>>> import numpy as np
>>> np.set_printoptions(precision=1, suppress=True, linewidth=140, sign=" ")
>>> m1 = np.array([[0, 0, 0, 1], [0, 0, 0, 0], [0, 0, 0, 0], [1, 0, 0, 0]])
>>> round(np.linalg.eigvalsh(m1).min(), 1)
np.float64(-1.0)
>>> np.all(np.linalg.eigvalsh(m1) > 0)
np.False_
>>> np.trace(m1 @ m1 @ m1) // 6
np.int64(0)
>>> np.argwhere(np.triu(m1))
array([[ 0,  3]])
>>> m1.sum(axis=0)
array([ 1,  0,  0,  1])
>>> low = np.diag(m1.sum(axis=1)) - m1
>>> low
array([[ 1,  0,  0, -1],
       [ 0,  0,  0,  0],
       [ 0,  0,  0,  0],
       [-1,  0,  0,  1]])
>>> np.linalg.eigvalsh(low)
array([ 0.,  0.,  0.,  2.])
>>> (np.linalg.eigvalsh(low) < 1e-8).sum()
np.int64(3)
>>> np.linalg.matrix_rank(low)
np.int64(1)
>>> U, sigma, Vt = np.linalg.svd(m1)
>>> evecs = Vt[:(sigma > 1e-8).sum()]
>>> rng = np.random.default_rng(87353)
>>> vec = m1[0] + 4 * m1[1] + rng.integers(2) * np.eye(4)[0]
>>> vec
array([ 0.,  0.,  0.,  1.])
>>> evecs.T @ evecs
array([[ 1.,  0.,  0.,  0.],
       [ 0.,  0.,  0.,  0.],
       [ 0.,  0.,  0.,  0.],
       [ 0.,  0.,  0.,  1.]])
>>> np.diag(evecs.T @ evecs)
array([ 1.,  0.,  0.,  1.])
>>> round(np.abs(np.linalg.eigvals(m1)).max(), 1)
np.float64(1.0)
>>> (m1 + m1.T) / 2
array([[ 0.,  0.,  0.,  1.],
       [ 0.,  0.,  0.,  0.],
       [ 0.,  0.,  0.,  0.],
       [ 1.,  0.,  0.,  0.]])
>>> np.linalg.matrix_power(m1, 3)
array([[ 0,  0,  0,  1],
       [ 0,  0,  0,  0],
       [ 0,  0,  0,  0],
       [ 1,  0,  0,  0]])
>>> np.linalg.norm(m1, axis=0)
array([ 1.,  0.,  0.,  1.])
>>> m1 @ m1.T
array([[ 1,  0,  0,  0],
       [ 0,  0,  0,  0],
       [ 0,  0,  0,  0],
       [ 0,  0,  0,  1]])
>>> m1.T @ m1
array([[ 1,  0,  0,  0],
       [ 0,  0,  0,  0],
       [ 0,  0,  0,  0],
       [ 0,  0,  0,  1]])
>>> np.linalg.svd(m1, compute_uv=False)
array([ 1.,  1.,  0.,  0.])
>>> M = np.tril(np.array([[-2, -1, -1], [-3, 3, -3], [3, -3, -2]]), -1) + np.eye(3, dtype=int)
>>> print(M)
[[ 1  0  0]
 [-3  1  0]
 [ 3 -3  1]]
>>> vals, evecs = np.linalg.eig(M)
>>> np.sort(np.linalg.eigvals(np.linalg.inv(M)))
array([ 1.,  1.,  1.])
>>> np.prod(vals)
np.float64(1.0)
>>> print(np.linalg.matrix_rank(M, rtol=0.1))
2
>>> round(np.linalg.norm(M, 2) / np.linalg.norm(M), 1)
np.float64(1.0)
>>> U, sigma, Vt = np.linalg.svd(M)
>>> print(np.argmax(sigma[:-1] / (sigma[1:] + 1e-6)) + 1)
2
>>> B = U[:, :2] @ np.diag(sigma[:2]) @ Vt[:2]
>>> np.round(np.linalg.norm(M - B) / np.linalg.norm(M), 1)
np.float64(0.0)
>>> print(B.round(1) + 0)
[[ 1.   0.  -0.1]
 [-3.   1.   0. ]
 [ 3.  -3.   1. ]]
>>> gram = M.T @ M
>>> np.linalg.matrix_rank(gram)
np.int64(3)
>>> np.round(np.linalg.eigvalsh(gram)[::-1], 1) + 0
array([ 28.,   2.,   0.])
>>> np.allclose(gram, gram.T)
True
>>> T = np.stack([M, 3 * M, M[::-1]])
>>> T.shape
(3, 3, 3)
>>> (T @ M.T).shape
(3, 3, 3)
>>> np.linalg.norm(T, axis=(1, 2))
array([  5.5,  16.4,   5.5])
>>> np.linalg.matrix_rank(T.reshape(3, -1))
np.int64(2)
>>> T.sum(axis=0)
array([[  7,  -3,   1],
       [-15,   5,   0],
       [ 13, -12,   4]])
>>> J = np.load("mat.npy")
>>> J.round(1) + 0
array([[-0.1, -0.8,  0.4, -0.3,  0.6],
       [-0.6,  0.6,  0.1, -1.4, -1.8],
       [-0.1, -1.5,  0.6, -0.6,  1. ],
       [-0.4,  0. ,  0.2, -1. , -0.8]])
>>> U, sigma, Vt = np.linalg.svd(J)
>>> evecs = Vt[:(sigma > 1e-8).sum()]
>>> vec = J[2] + 5 * J[1] + rng.integers(2) * np.eye(5)[0]
>>> vec
array([-2.3,  1.4,  1.4, -7.6, -8.2])
>>> np.linalg.matrix_rank(np.vstack([J, vec]))
np.int64(3)
>>> np.allclose(evecs.T @ evecs @ vec, vec)
False
>>> np.diag(evecs.T @ evecs)
array([ 0.1,  0.6,  0.1,  0.6,  0.6])
>>> U, sigma, Vt = np.linalg.svd(J, full_matrices=False)
>>> np.allclose(U * sigma @ Vt, J)
True
>>> print(np.round(U.T @ J @ Vt.T, 1) + 0)
[[ 2.9  0.   0.   0. ]
 [ 0.   2.1  0.   0. ]
 [ 0.   0.   0.   0. ]
 [ 0.   0.   0.   0. ]]
>>> sigma.round(1) + 0
array([ 2.9,  2.1,  0. ,  0. ])
>>> np.round(U.T @ U, 1) + 0
array([[ 1.,  0.,  0.,  0.],
       [ 0.,  1.,  0.,  0.],
       [ 0.,  0.,  1.,  0.],
       [ 0.,  0.,  0.,  1.]])
>>> round(np.linalg.norm(J, 2) / np.linalg.norm(J), 1)
np.float64(0.8)
>>> [round(float(x), 1) for x in np.linalg.svd(J, compute_uv=False)[:3]]
[2.9, 2.1, 0.0]
>>> E = np.diag(np.array([8, 6, 6]))
>>> E
array([[ 8,  0,  0],
       [ 0,  6,  0],
       [ 0,  0,  6]])
>>> np.linalg.svd(E, compute_uv=False)
array([ 8.,  6.,  6.])
>>> W0 = np.load("data.npy")
>>> W0
array([[ 0.5,  0. ,  0. , -0.9,  0. ],
       [ 0. ,  1. ,  0. ,  0. ,  0. ],
       [ 0. ,  0. ,  1. ,  0. ,  0. ],
       [ 0.9,  0. ,  0. ,  0.5,  0. ],
       [ 0. ,  0. ,  0. ,  0. ,  1. ]])
>>> vec = np.array([0, 0, 0, -2, 2])
>>> print(np.linalg.inv(W0))
[[ 0.5  0.   0.   0.9  0. ]
 [ 0.   1.   0.   0.   0. ]
 [ 0.   0.   1.   0.   0. ]
 [-0.9 -0.  -0.   0.5 -0. ]
 [ 0.   0.   0.   0.   1. ]]
>>> round(float(np.linalg.det(W0)), 1)
1.0
>>> [p for p in range(1, 25) if np.allclose(np.linalg.matrix_power(W0, p), np.eye(5))]
[6, 12, 18, 24]
>>> np.abs(np.linalg.eigvals(W0))
array([ 1.,  1.,  1.,  1.,  1.])
>>> 5 - np.linalg.matrix_rank(W0 - np.eye(5), tol=1e-8)
np.int64(3)
>>> W = np.array([[0, 0, -3], [-1, 1, -1], [-2, 3, 1], [3, 2, 1], [-1, -1, -2]])
>>> c = np.array([-2, -3, 1])
>>> hid = np.maximum(W0 @ W + c, 0)
>>> np.linalg.matrix_rank(hid)
np.int64(1)
>>> (hid > 0).astype(int)
array([[ 0,  0,  0],
       [ 0,  0,  0],
       [ 0,  0,  1],
       [ 0,  0,  0],
       [ 0,  0,  0]])
>>> print(hid)
[[ 0.  0.  0.]
 [ 0.  0.  0.]
 [ 0.  0.  2.]
 [ 0.  0.  0.]
 [ 0.  0.  0.]]
>>> (hid > 0).mean(axis=0)
array([ 0. ,  0. ,  0.2])
>>> C = np.array([[0, -1, 2], [-1, 0, 0], [0, -2, 1]])
>>> (hid @ C).round(6).argmax(axis=1)
array([ 0,  0,  2,  0,  0])
>>> C = np.array([[-3, 0, -3, 2], [-1, 2, -1, -1], [0, -3, -2, 3]])
>>> data = np.repeat(C, 16 // 3, axis=0)
>>> data = data + 0.3 * rng.normal(size=data.shape)
>>> print(data.round(1) + 0)
[[-3.2 -0.2 -3.2  1.9]
 [-2.5 -0.4 -3.9  1.9]
 [-3.  -0.1 -2.8  1.6]
 [-3.2  0.  -3.6  2. ]
 [-3.2  0.2 -3.   2. ]
 [-1.   1.5 -0.7 -0.6]
 [-0.9  2.1 -0.9 -0.3]
 [-1.2  1.7 -1.3 -1. ]
 [-0.8  1.7 -1.6 -1.6]
 [-0.8  2.  -1.2 -0.6]
 [-0.2 -3.1 -1.5  3.3]
 [-0.1 -2.4 -1.3  3.2]
 [-0.5 -3.  -2.2  2.2]
 [ 0.  -2.9 -1.7  2.3]
 [ 0.1 -2.7 -2.4  3.1]]
>>> f = np.array([3, 1, 1])
>>> np.polyval(f, data[13])
array([  1. ,  22.6,   8.3,  19.4])
>>> np.round(np.convolve(data[13], f), 1) + 0
array([ 0. , -8.6, -8.1,  2.3,  0.6,  2.3])
>>> print(np.round(np.linalg.norm(data), 1))
15.8
>>> round(np.abs(data).max(), 1)
np.float64(3.9)
>>> np.round(np.diff(data, axis=0), 1) + 0
array([[ 0.7, -0.2, -0.6,  0. ],
       [-0.5,  0.3,  1. , -0.3],
       [-0.2,  0.1, -0.8,  0.3],
       [-0.1,  0.2,  0.6,  0. ],
       [ 2.2,  1.3,  2.3, -2.6],
       [ 0.2,  0.6, -0.1,  0.3],
       [-0.3, -0.4, -0.5, -0.6],
       [ 0.4,  0. , -0.3, -0.6],
       [ 0. ,  0.2,  0.5,  1. ],
       [ 0.6, -5.1, -0.3,  3.9],
       [ 0.1,  0.7,  0.2, -0.1],
       [-0.4, -0.5, -0.9, -1. ],
       [ 0.5,  0.1,  0.5,  0.1],
       [ 0.1,  0.2, -0.6,  0.7]])
>>> print(data.mean(axis=0))
[-1.4 -0.4 -2.1  1.3]
>>> vec = np.array([0, 3, 1, 3])
>>> np.round(data @ np.ones(4), 1) + 0
array([-4.7, -4.8, -4.3, -4.9, -4. , -0.9,  0. , -1.9, -2.3, -0.6, -1.4, -0.6, -3.5, -2.3, -1.9])
>>> np.linalg.norm(data @ vec) <= np.linalg.norm(data, 2) * np.linalg.norm(vec) + 1e-9
np.True_
>>> data * vec
array([[-0. , -0.6, -3.2,  5.7],
       [-0. , -1.1, -3.9,  5.7],
       [-0. , -0.3, -2.8,  4.9],
       [-0. , -0.1, -3.6,  5.9],
       [-0. ,  0.7, -3. ,  6. ],
       [-0. ,  4.5, -0.7, -1.9],
       [-0. ,  6.3, -0.9, -1. ],
       [-0. ,  5. , -1.3, -2.9],
       [-0. ,  5.1, -1.6, -4.7],
       [-0. ,  5.9, -1.2, -1.9],
       [-0. , -9.3, -1.5, 10. ],
       [-0. , -7.3, -1.3,  9.7],
       [-0. , -8.9, -2.2,  6.7],
       [-0. , -8.6, -1.7,  6.9],
       [ 0. , -8. , -2.4,  9.2]])
>>> (data @ vec).argmax()
np.int64(6)
>>> print(np.round(data @ np.eye(4)[1], 1) + 0)
[-0.2 -0.4 -0.1  0.   0.2  1.5  2.1  1.7  1.7  2.  -3.1 -2.4 -3.  -2.9 -2.7]
>>> np.sign((data @ vec).round(6))
array([ 1.,  1.,  1.,  1.,  1.,  1.,  1.,  1., -1.,  1., -1.,  1., -1., -1., -1.])
>>> data @ vec
array([ 1.8,  0.8,  1.8,  2.2,  3.7,  1.9,  4.4,  0.8, -1.2,  2.8, -0.8,  1.1, -4.5, -3.4, -1.2])
